$ python3 -q
>>> import numpy as np
>>> import numpy.linalg as la
>>> np.set_printoptions(precision=1, suppress=True, linewidth=200, legacy="1.25")
>>> mat = np.load("mat.npy")
>>> mat
array([[0, 1, 1],
       [1, 0, 1],
       [1, 1, 0]])
>>> # equal to its transpose
>>> A2 = la.inv(mat)
>>> round(la.det(mat) * la.det(A2), 1)
1.0
>>> la.det(mat) * A2
array([[-1.,  1.,  1.],
       [ 1., -1.,  1.],
       [ 1.,  1., -1.]])
>>> round(la.slogdet(mat)[0], 1)
1.0
>>> (np.abs(A2) > 1e-9).astype(int)
array([[1, 1, 1],
       [1, 1, 1],
       [1, 1, 1]])
>>> np.round(la.cond(mat), 1)
2.0
>>> w, V = la.eigh(mat)
>>> x0 = np.array([2, 1, 0])
>>> (np.sign(V[:, -1].round(6)) == np.sign(V[0, -1].round(6))).astype(int)
array([1, 1, 1])
>>> V * np.maximum(w, 0) @ V.T
array([[0.7, 0.7, 0.7],
       [0.7, 0.7, 0.7],
       [0.7, 0.7, 0.7]])
>>> V * np.abs(w) @ V.T
array([[1.3, 0.3, 0.3],
       [0.3, 1.3, 0.3],
       [0.3, 0.3, 1.3]])
>>> x0 @ mat @ x0 / (x0 @ x0), round(w[0], 1), round(float(w[-1]), 1)
(0.8, -1.0, 2.0)
>>> np.abs(mat).sum(axis=1).max(), round(float(np.abs(w).max()), 1)
(2, 2.0)
>>> x0 @ mat @ x0
4
>>> np.trace(mat @ mat @ mat) // 6
1
>>> mat @ mat
array([[2, 1, 1],
       [1, 2, 1],
       [1, 1, 2]])
>>> low = np.diag(mat.sum(axis=1)) - mat
>>> la.matrix_rank(low)
2
>>> (la.eigvalsh(low) < 1e-8).sum()
1
>>> low @ np.ones(3)
array([0., 0., 0.])
>>> x0 = np.array([-1, 0, 1])
>>> rhs = mat @ x0
>>> beta, lr = np.zeros(3), 1 / la.norm(mat, 2) ** 2
>>> for i in range(6):
...     beta -= lr * mat.T @ (mat @ beta - rhs)
...     if i % 2 == 0: print(i, round(la.norm(mat @ beta - rhs), 1))
... 
0 1.1
2 0.6
4 0.3
>>> beta
array([-0.8,  0. ,  0.8])
>>> m1 = np.loadtxt("x.csv", delimiter=",")
>>> m1
array([[-19.6,  -1. ,   3.9],
       [ 18.3,   1.3,   8. ],
       [ -1.2,   0.4,  20. ],
       [-12.9,  -1.1, -15.2],
       [ -4.5,  -0.7, -19.5],
       [  4.8,  -0.2, -19.4],
       [-10.6,  -1. , -16.9],
       [ 17.5,   1.3,   9.5],
       [ -5.9,   0.1,  19.1],
       [-10.7,  -1. , -16.9],
       [-19.9,  -1.2,  -1.6],
       [-19.8,  -1.2,  -2.4],
       [  5.2,   0.8,  19.3],
       [ 17.4,   0.8,  -9.8],
       [-17.9,  -1.3,  -8.9],
       [ 19.9,   1.2,   2. ]])
>>> np.abs(np.diag(la.qr(m1)[1])) > 1e-9
array([ True,  True, False])
>>> round(np.trace(la.pinv(m1) @ m1), 1)
2.0
>>> np.allclose(m1[:-1].T @ la.lstsq(m1[:-1].T, m1[-1])[0], m1[-1])
True
>>> la.matrix_rank(m1, rtol=0.1)
2
>>> [round(float(x), 1) for x in la.svd(m1, compute_uv=False)[:3]]
[63.9, 48.2, 0.0]
>>> Xc = m1 - m1.mean(axis=0)
>>> V = la.svd(Xc)[2][:2]
>>> A2 = Xc - Xc @ V.T @ V
>>> np.round(A2.std(axis=0), 1) + 0
array([0., 0., 0.])
>>> la.norm(A2, axis=1).round(6).argmax()
0
>>> round(la.norm(A2) / la.norm(Xc), 1)
0.0
>>> (Xc @ V.T).std(axis=0)
array([15.7, 12. ])
>>> d = la.norm(m1[:, None] - m1[None], axis=-1)
>>> d[11].round(6).argsort(kind="stable")[:4]
array([11, 10,  0, 14])
>>> la.norm(m1, axis=1)
array([20., 20., 20., 20., 20., 20., 20., 20., 20., 20., 20., 20., 20., 20., 20., 20.])
>>> C2 = np.cov(m1, rowvar=False)
>>> m1.std(axis=0)
array([14.2,  1. , 13.7])
>>> np.argwhere(np.triu(np.abs(np.corrcoef(m1.T)) > 0.8, 1))
array([[0, 1]])
>>> round(float(np.corrcoef(m1[:, 1], m1[:, 2])[0, 1]), 1)
0.6
>>> arr = np.load("data.npy")
>>> arr
array([[-1.3, -5. ],
       [-0.3,  0. ],
       [ 0.3, -7.5]])
>>> q, r_ = la.qr(arr)
>>> np.round(q @ r_, 1) + 0
array([[-1.3, -5. ],
       [-0.3,  0. ],
       [ 0.3, -7.5]])
>>> round(float(abs(r_[0, 0])), 1), np.round(la.norm(arr[:, 0]), 1)
(1.4, 1.4)
>>> np.round(np.trace(q @ q.T), 1)
2.0
>>> A2 = np.c_[arr[:, :1] @ np.array([[-4]]), np.array([-2, -3, 2])]
>>> A2
array([[ 5.2, -2. ],
       [ 1.2, -3. ],
       [-1.2,  2. ]])
>>> np.round(la.norm(A2 - arr @ la.lstsq(arr, A2)[0], axis=0), 1) + 0
array([0. , 2.3])
>>> np.round(la.lstsq(arr, A2[:, 0])[0], 1) + 0
array([-4.,  0.])
>>> E = np.loadtxt("w.csv", delimiter=",")
>>> E
array([[-1.,  1.,  3.],
       [-3.,  2.,  3.],
       [ 1.,  1.,  0.],
       [-1.,  1., -3.]])
>>> proj = E @ la.solve(E.T @ E, E.T)
>>> la.matrix_rank(np.eye(4) - proj)
1
>>> np.round(proj @ E[:, 2], 1) + 0
array([ 3.,  3.,  0., -3.])
>>> rng = np.random.default_rng(20)
>>> idx = rng.permutation(3)
>>> A2 = E[:, idx] * rng.choice([-1, 1], 3)
>>> A2
array([[ 1., -1.,  3.],
       [ 3., -2.,  3.],
       [-1., -1.,  0.],
       [ 1., -1., -3.]])
>>> Uu, _, vt = la.svd(E.T @ A2)
>>> np.round(Uu @ vt, 1) + 0
array([[-1.,  0.,  0.],
       [ 0., -1.,  0.],
       [ 0.,  0.,  1.]])
>>> W0 = np.load("run16.npy")
>>> W0
array([[-9.2,  1.7, -3.4],
       [-7.5,  6.1,  2.4],
       [ 6.7,  2.8,  6.9],
       [ 4.5,  4.6,  7.6],
       [ 2.8,  5.6,  7.8],
       [ 5.8, -6.9, -4.3],
       [ 8.2,  0.9,  5.6],
       [-9.1,  1.2, -3.9],
       [-8.6, -0.1, -5.1],
       [ 1.7,  6.1,  7.7],
       [-9.3,  2.7, -2.3],
       [-9.2,  1.6, -3.5],
       [ 9.1, -4. ,  0.8],
       [-3.8,  7.2,  5.8],
       [-9.3,  2.6, -2.5],
       [-7.8,  5.9,  2.1]])
>>> # null space of dimension 1
>>> rank = la.matrix_rank(W0)
>>> rank
2
>>> N = la.svd(W0)[2][rank:].T
>>> N.shape
(3, 1)
>>> N[:, 0] / N[np.abs(N[:, 0]).round(6).argmax(), 0]
array([ 0.5,  1. , -0.9])
>>> [int(la.matrix_rank(W0[:, :j + 1])) for j in range(3)]
[1, 2, 2]
>>> W2 = W0[[10, 2]].astype(float)
>>> for _ in range(5):
...     idx = la.norm(W0[:, None] - W2, axis=-1).argmin(axis=1)
...     W2 = np.array([W0[idx == j].mean(axis=0) for j in range(2)])
... 
>>> idx
array([0, 0, 1, 1, 1, 1, 1, 0, 0, 1, 0, 0, 1, 0, 0, 0])
>>> W2
array([[-8.2,  3.2, -1.2],
       [ 5.6,  1.3,  4.6]])
>>> np.bincount(idx)
array([9, 7])
>>> np.abs(W2[1] - W2[0]).argmax()
0
>>> A2 = W0 + rng.integers(-2, 3, (16, 2)) @ rng.integers(-2, 3, (2, 3))
>>> A2
array([[ -6.2,  -0.3,   1.6],
       [ -6.5,   6.1,   3.4],
       [  7.7,   2.8,   7.9],
       [  8.5,   2.6,  13.6],
       [  3.8,   3.6,  10.8],
       [  1.8,  -4.9, -10.3],
       [  5.2,   1.9,   1.6],
       [ -9.1,   1.2,  -3.9],
       [ -9.6,   0.9,  -7.1],
       [  1.7,   5.1,   8.7],
       [ -8.3,   1.7,  -0.3],
       [ -6.2,  -0.4,   1.5],
       [ 10.1,  -6. ,   3.8],
       [ -7.8,   9.2,  -0.2],
       [-13.3,   4.6,  -8.5],
       [ -6.8,   3.9,   5.1]])
>>> np.abs(A2 - W0).sum(axis=1)
array([10.,  2.,  2., 12.,  6., 12.,  8.,  0.,  4.,  2.,  4., 10.,  6., 12., 12.,  6.])
>>> la.matrix_rank(A2 - W0, tol=1e-8)
2
>>> idx = W0[:, 2] > np.median(W0[:, 2])
>>> r0 = W0[idx].mean(axis=0) - W0[~idx].mean(axis=0)
>>> round(float((((W0 - W0.mean(axis=0)) @ r0 > 0) == idx).mean()), 1)
0.8
>>> r0
array([5.6, 5.1, 8.8])
>>> idx.astype(int)
array([0, 1, 1, 1, 1, 0, 1, 0, 0, 1, 0, 0, 0, 1, 0, 1])
>>> F = np.loadtxt("test9.csv", delimiter=",")
>>> F
array([[1. , 0.7, 0.5],
       [0.7, 1. , 0.7],
       [0.5, 0.7, 1. ]])
>>> # equal to its transpose
>>> q = F.astype(float).copy()
>>> for j in range(3):
...     q[:, j] -= q[:, :j] @ (q[:, :j].T @ q[:, j])
...     q[:, j] /= la.norm(q[:, j])
... 
>>> q.round(1) + 0
array([[ 0.8, -0.7,  0. ],
       [ 0.5,  0.6, -0.6],
       [ 0.4,  0.4,  0.8]])
>>> np.round(q.T @ q, 1) + 0
array([[1., 0., 0.],
       [0., 1., 0.],
       [0., 0., 1.]])
>>> J = rng.normal(size=(21, 3))
>>> J = 20 * J / la.norm(J, axis=1, keepdims=True)
>>> J
array([[ -9.9,   0.3,  17.4],
       [-17. ,  -9.4,  -4.8],
       [  1.3, -19.8,  -2.7],
       [ -0.2,   1.4, -19.9],
       [  7.3,  18. ,   4.9],
       [ -5.1,  -4.4, -18.8],
       [  5.6,  17.6,   7.6],
       [-19.8,  -2.8,  -0.7],
       [ -4.6,   9.9, -16.7],
       [-10.5,   8.8,  14.6],
       [  2.8,  17.8,   8.8],
       [-12.1,  14.8,  -5.8],
       [-13.2,   3.5,  14.6],
       [ 13.7,  14.3,   2.7],
       [-19.2,   5.3,   1.2],
       [-18.5,  -4.6,  -6.2],
       [ 19.1,   2.2,   5.4],
       [  2. , -11.1, -16.5],
       [  3.8, -19.6,  -1. ],
       [ -4.3, -13.1,  14.5],
       [  1.9,  -6.2, -18.9]])
>>> d = la.norm(J[:, None] - J[None], axis=-1)
>>> d[12].round(6).argsort(kind="stable")[:4]
array([12,  0,  9, 14])
>>> d[:5, :5]
array([[ 0. , 25.3, 30.6, 38.6, 27.6],
       [25.3,  0. , 21.2, 25. , 37.8],
       [30.6, 21.2,  0. , 27.4, 39. ],
       [38.6, 25. , 27.4,  0. , 30.8],
       [27.6, 37.8, 39. , 30.8,  0. ]])
>>> d.mean(axis=1).argmax()
16
>>> la.matrix_rank(d ** 2)
4
>>> (d + 1e9 * np.eye(21)).round(6).argmin(axis=1)
array([12, 15, 18,  5,  6, 20, 10, 15,  3, 12,  6, 14,  0,  4,  7,  1, 13, 20,  2,  0, 17])
>>> la.norm(J, axis=1)
array([20., 20., 20., 20., 20., 20., 20., 20., 20., 20., 20., 20., 20., 20., 20., 20., 20., 20., 20., 20., 20.])
>>> A2 = np.array([[1, 0], [-3, -2], [2, -1]])
>>> np.vstack([J, A2.T]).shape
(23, 3)
>>> la.matrix_rank(np.vstack([J, A2.T]))
3
>>> np.einsum("ij,ij->i", J, J)
array([400., 400., 400., 400., 400., 400., 400., 400., 400., 400., 400., 400., 400., 400., 400., 400., 400., 400., 400., 400., 400.])
>>> la.matrix_rank(J @ A2)
2
>>> A2 @ J
Traceback (most recent call last):
  File "<python-input-119>", line 1, in <module>
    A2 @ J
    ~~~^~~
ValueError: matmul: Input operand 1 has a mismatch in its core dimension 0, with gufunc signature (n?,k),(k,m?)->(n?,m?) (size 21 is different from 2)
>>> data = np.load("a.npy")
>>> data
array([[ 33.,  24., -30.],
       [ 24.,  13., -20.],
       [-30., -20.,  22.]])
>>> w, V = la.eig(data)
>>> np.round(data @ V[:, 0] - w[0] * V[:, 0], 1) + 0
array([0., 0., 0.])
>>> np.sort(la.eigvals(data.T))
array([-3., -3., 74.])
>>> w
array([-3., 74., -3.])
